$ python3 -q
>>> import numpy as np
>>> np.set_printoptions(precision=1, suppress=True, linewidth=120)
>>> mat, _ = np.linalg.qr(np.array([[1.4, -1.5, 0.0, -0.9, 0.2, 2.1, 0.5],
...     [-0.4, -0.5, -1.0, -0.9, -0.8, 1.8, 0.4],
...     [-0.8, -0.2, -1.9, -1.6, -0.1, 1.5, 0.5],
...     [-0.5, 1.8, 0.6, -1.9, -0.3, 0.7, 1.5],
...     [0.3, 0.4, -0.1, 0.4, 1.5, -0.8, 0.2],
...     [0.3, -1.2, 0.2, -2.1, -1.2, 0.7, 0.0],
...     [1.9, -0.8, 0.5, -1.2, 0.6, -0.8, 0.6]]))
>>> print(mat.round(1) + 0)
[[-0.5 -0.3 -0.1 -0.1 -0.1  0.8 -0.2]
 [ 0.2 -0.3 -0.3 -0.2  0.4  0.2  0.7]
 [ 0.3 -0.3 -0.7 -0.3 -0.1 -0.2 -0.4]
 [ 0.2  0.6  0.  -0.7  0.1  0.3  0. ]
 [-0.1  0.3 -0.3  0.2 -0.7  0.   0.5]
 [-0.1 -0.4  0.4 -0.6 -0.4 -0.2  0.1]
 [-0.7  0.2 -0.3 -0.2  0.3 -0.5  0. ]]
>>> print(np.round(mat @ mat.T, 1) + 0)
[[1. 0. 0. 0. 0. 0. 0.]
 [0. 1. 0. 0. 0. 0. 0.]
 [0. 0. 1. 0. 0. 0. 0.]
 [0. 0. 0. 1. 0. 0. 0.]
 [0. 0. 0. 0. 1. 0. 0.]
 [0. 0. 0. 0. 0. 1. 0.]
 [0. 0. 0. 0. 0. 0. 1.]]
>>> print(np.round(np.linalg.pinv(mat), 1) + 0)
[[-0.5  0.2  0.3  0.2 -0.1 -0.1 -0.7]
 [-0.3 -0.3 -0.3  0.6  0.3 -0.4  0.2]
 [-0.1 -0.3 -0.7  0.  -0.3  0.4 -0.3]
 [-0.1 -0.2 -0.3 -0.7  0.2 -0.6 -0.2]
 [-0.1  0.4 -0.1  0.1 -0.7 -0.4  0.3]
 [ 0.8  0.2 -0.2  0.3  0.  -0.2 -0.5]
 [-0.2  0.7 -0.4  0.   0.5  0.1  0. ]]
>>> print(round(float(mat[:, 0] @ mat[:, 2]), 1))
-0.0
>>> vec = np.array([2, 3, -5, -1, 5, -2, 5])
>>> rhs = mat @ vec
>>> c, lr = np.zeros(7), 1 / np.linalg.norm(mat, 2) ** 2
>>> for i in range(15):
...     c -= lr * mat.T @ (mat @ c - rhs)
...     if i % 5 == 0: print(i, round(np.linalg.norm(mat @ c - rhs), 1))
... 
0 0.0
5 0.0
10 0.0
>>> print(c)
[ 2.  3. -5. -1.  5. -2.  5.]
>>> E = np.load("run5.npy")
>>> print(E)
[[3 1 3 1]
 [2 2 2 2]
 [3 1 3 1]
 [2 2 2 2]]
>>> # row 2 repeats row 0
>>> A2 = E / np.linalg.norm(E, axis=1, keepdims=True)
>>> G = A2 @ A2.T
>>> print(G[1])
[0.9 1.  0.9 1. ]
>>> print((G - 2 * np.eye(4)).round(6).argmax(axis=1))
[2 3 0 1]
>>> print((np.abs(G) > 0.9).astype(int))
[[1 0 1 0]
 [0 1 0 1]
 [1 0 1 0]
 [0 1 0 1]]
>>> print(np.linalg.norm(A2, axis=1))
[1. 1. 1. 1.]
>>> A2 = np.array([[2, 3], [3, 1]])
>>> W2 = np.array([[1, 1, 1], [2, 1, 3], [1, 2, 1]])
>>> F = np.kron(A2, W2)
>>> print(F)
[[2 2 2 3 3 3]
 [4 2 6 6 3 9]
 [2 4 2 3 6 3]
 [3 3 3 1 1 1]
 [6 3 9 2 1 3]
 [3 6 3 1 2 1]]
>>> left, sig, Vt = np.linalg.svd(E)
>>> evecs = Vt[:(sig > 1e-8).sum()]
>>> rng = np.random.default_rng(8298)
>>> vec = E[2] + 2 * E[3] + rng.integers(2) * np.eye(4)[2]
>>> print(vec)
[7. 5. 7. 5.]
>>> print(round(np.linalg.norm(vec - evecs.T @ evecs @ vec), 1))
0.0
>>> print(np.allclose(evecs.T @ evecs @ vec, vec))
True
>>> print(np.linalg.matrix_rank(np.vstack([E, vec])))
2
>>> print(np.diag(evecs.T @ evecs))
[0.5 0.5 0.5 0.5]
>>> print(F[0] @ F[4])
54
>>> print(np.round(np.linalg.norm(F) ** 2 / np.linalg.norm(F, 2) ** 2, 1))
1.2
>>> print(round(np.linalg.norm(F[0], 1), 1), np.round(np.linalg.norm(F[0], np.inf), 1))
15.0 3.0
>>> print(round(float(np.linalg.norm(F, 2)), 1))
20.8
>>> vec = np.array([1, -1, 0, 2, 1, -2])
>>> rhs = F @ vec
>>> print(rhs)
[ 3 -1  4  1  2 -1]
>>> print(np.round(np.linalg.solve(F, rhs + F[:, 3]), 1) + 0)
[ 1. -1.  0.  3.  1. -2.]
>>> print(np.round(np.linalg.solve(F, 3 * rhs), 1) + 0)
[ 3. -3.  0.  6.  3. -6.]
>>> print(np.round(np.linalg.solve(F.T, F[1]), 1) + 0)
[0. 1. 0. 0. 0. 0.]
>>> A2 = F + rng.integers(-2, 3, (6, 4)) @ rng.integers(-2, 3, (4, 6))
>>> print(A2)
[[ 4  4 -4 -5  0 -3]
 [ 6 -2  9  7  7  7]
 [ 4  0  7  6  8  3]
 [ 3 -1  7  5  1  5]
 [10 -1 13  2 -5  3]
 [-3 10  0  4 -4 11]]
>>> print(A2 - F)
[[ 2  2 -6 -8 -3 -6]
 [ 2 -4  3  1  4 -2]
 [ 2 -4  5  3  2  0]
 [ 0 -4  4  4  0  4]
 [ 4 -4  4  0 -6  0]
 [-6  4 -3  3 -6 10]]
>>> print(np.round(np.linalg.svd(A2 - F, compute_uv=False), 1) + 0)
[16.4 16.1  9.1  2.   0.   0. ]
>>> X = np.load("mat.npy")
>>> print(X)
[[-1.5 -0.6 -0.4  2.  -1.1 -0.1]
 [ 1.  -1.1 -0.8 -1.5  0.7  0.3]
 [ 1.6 -0.4 -0.1 -1.5  0.8  0.4]
 [ 0.9 -0.2 -0.6  1.5 -0.9 -0.1]
 [ 0.8  0.8  0.8  1.6 -0.8  0.4]
 [ 0.4 -1.3 -0.4  0.  -0.2  1.5]
 [ 0.2  0.8  0.  -0.4  0.3 -0.9]
 [ 1.6  0.8 -0.4  2.9 -1.2  0.9]
 [-0.2 -0.4 -0.1  1.8 -0.8 -0.2]
 [-0.9 -1.7 -1.5 -1.3  0.7  0.8]
 [ 0.6  0.5  0.1 -0.9  0.4 -0.6]
 [-0.3  1.9  0.9 -0.6  0.3  1.1]]
>>> G = X.T @ X
>>> print(np.linalg.matrix_rank(G))
6
>>> arr = np.loadtxt("sample13.csv", delimiter=",")
>>> print(arr)
[[-3.  1.  6.  8.]
 [ 0. -1. -8.  0.]
 [ 2. -8. -1. -4.]
 [ 3.  3.  7. -9.]
 [ 1.  2.  3.  7.]
 [ 5.  8.  4. -9.]
 [-9. -3.  6.  1.]
 [-3.  3. 22.  8.]]
>>> Q, evecs = np.linalg.qr(arr[:, :3])[0], np.linalg.qr(arr[:, 3:])[0]
>>> sig = np.linalg.svd(Q.T @ evecs, compute_uv=False)
>>> print(np.degrees(np.arccos(sig.clip(0, 1))))
[52.9]
>>> K = np.load("layer4.npy")
>>> print(K)
[[0 2 3]
 [1 2 3]
 [2 0 1]]
>>> print(np.linalg.cond(K) > 100)
False
>>> print([round(float(x), 1) for x in np.linalg.svd(K, compute_uv=False)[:3]])
[5.3, 2.0, 0.2]
>>> labels = rng.permutation(3)
>>> print(labels)
[0 1 2]
>>> A2 = K[labels][:, labels]
>>> print(np.allclose(A2, K))
True
>>> print(np.sort(np.abs(np.linalg.eigvals(A2))))
[0.3 1.6 4.3]
>>> print(np.diag(A2))
[0 2 1]
>>> A2 = np.array([[-4]])
>>> W2 = np.array([[-2, 2], [-2, 1]])
>>> feats = np.block([[A2, np.array([[1, 0]])], [np.zeros((2, 1)), W2]])
>>> print(feats)
[[-4.  1.  0.]
 [ 0. -2.  2.]
 [ 0. -2.  1.]]
>>> def softmax(z):
...     e = np.exp(z - z.max(axis=-1, keepdims=True))
...     return e / e.sum(axis=-1, keepdims=True)
... 
>>> print(np.round(softmax(feats[1] + -3), 1) + 0)
[0.1 0.  0.9]
>>> print(softmax(feats).sum(axis=1))
[1. 1. 1.]
>>> att = feats @ feats.T / np.sqrt(3)
>>> print(np.round(softmax(att)[1] @ feats, 1) + 0)
[ 0.  -2.   1.8]
>>> print(np.round(softmax(att), 1) + 0)
[[1.  0.  0. ]
 [0.  0.8 0.2]
 [0.  0.6 0.4]]
>>> print(np.round(softmax(att + np.triu(np.full(att.shape, -np.inf), 1)), 1) + 0)
[[1.  0.  0. ]
 [0.  1.  0. ]
 [0.  0.6 0.4]]
>>> print(softmax(att).round(6).argmax(axis=1))
[0 1 1]
>>> vec = np.array([6, 7, 5])
>>> rhs = feats @ vec
>>> c, lr = np.zeros(3), 1 / np.linalg.norm(feats, 2) ** 2
>>> for i in range(5):
...     c -= lr * feats.T @ (feats @ c - rhs)
...     if i % 1 == 0: print(i, round(np.linalg.norm(feats @ c - rhs), 1))
... 
0 7.7
1 5.4
2 4.9
3 4.7
4 4.6
>>> print(np.round(np.linalg.cond(feats), 1))
7.7
>>> print(c)
[ 4.7  1.9 -1.5]
>>> W0 = np.array([[4, 2, 2, 4, 0, 2],
...     [0, 0, 1, 1, 5, 0],
...     [0, 0, 5, 5, 4, 5],
...     [0, 0, 0, 0, 1, 5],
...     [0, 0, 0, 0, 2, 0],
...     [0, 0, 0, 0, 0, 0]])
>>> print(W0)
[[4 2 2 4 0 2]
 [0 0 1 1 5 0]
 [0 0 5 5 4 5]
 [0 0 0 0 1 5]
 [0 0 0 0 2 0]
 [0 0 0 0 0 0]]
>>> # triangular
>>> print(np.linalg.matrix_rank(W0 - W0[0, 0] * np.eye(6)))
5
>>> print(W0 @ W0)
[[16  8 20 28 22 38]
 [ 0  0  5  5 15 10]
 [ 0  0 25 25 33 50]
 [ 0  0  0  0  2  0]
 [ 0  0  0  0  4  0]
 [ 0  0  0  0  0  0]]
>>> print([int(np.linalg.matrix_rank(np.linalg.matrix_power(W0, p))) for p in range(1, 7)])
[4, 3, 3, 3, 3, 3]
>>> try:
...     np.linalg.inv(W0)
... except np.linalg.LinAlgError as e:
...     print(e)
... 
Singular matrix
>>> print(np.argsort(-np.linalg.norm(W0, axis=0).round(6), kind="stable")[:3])
[5 4 3]
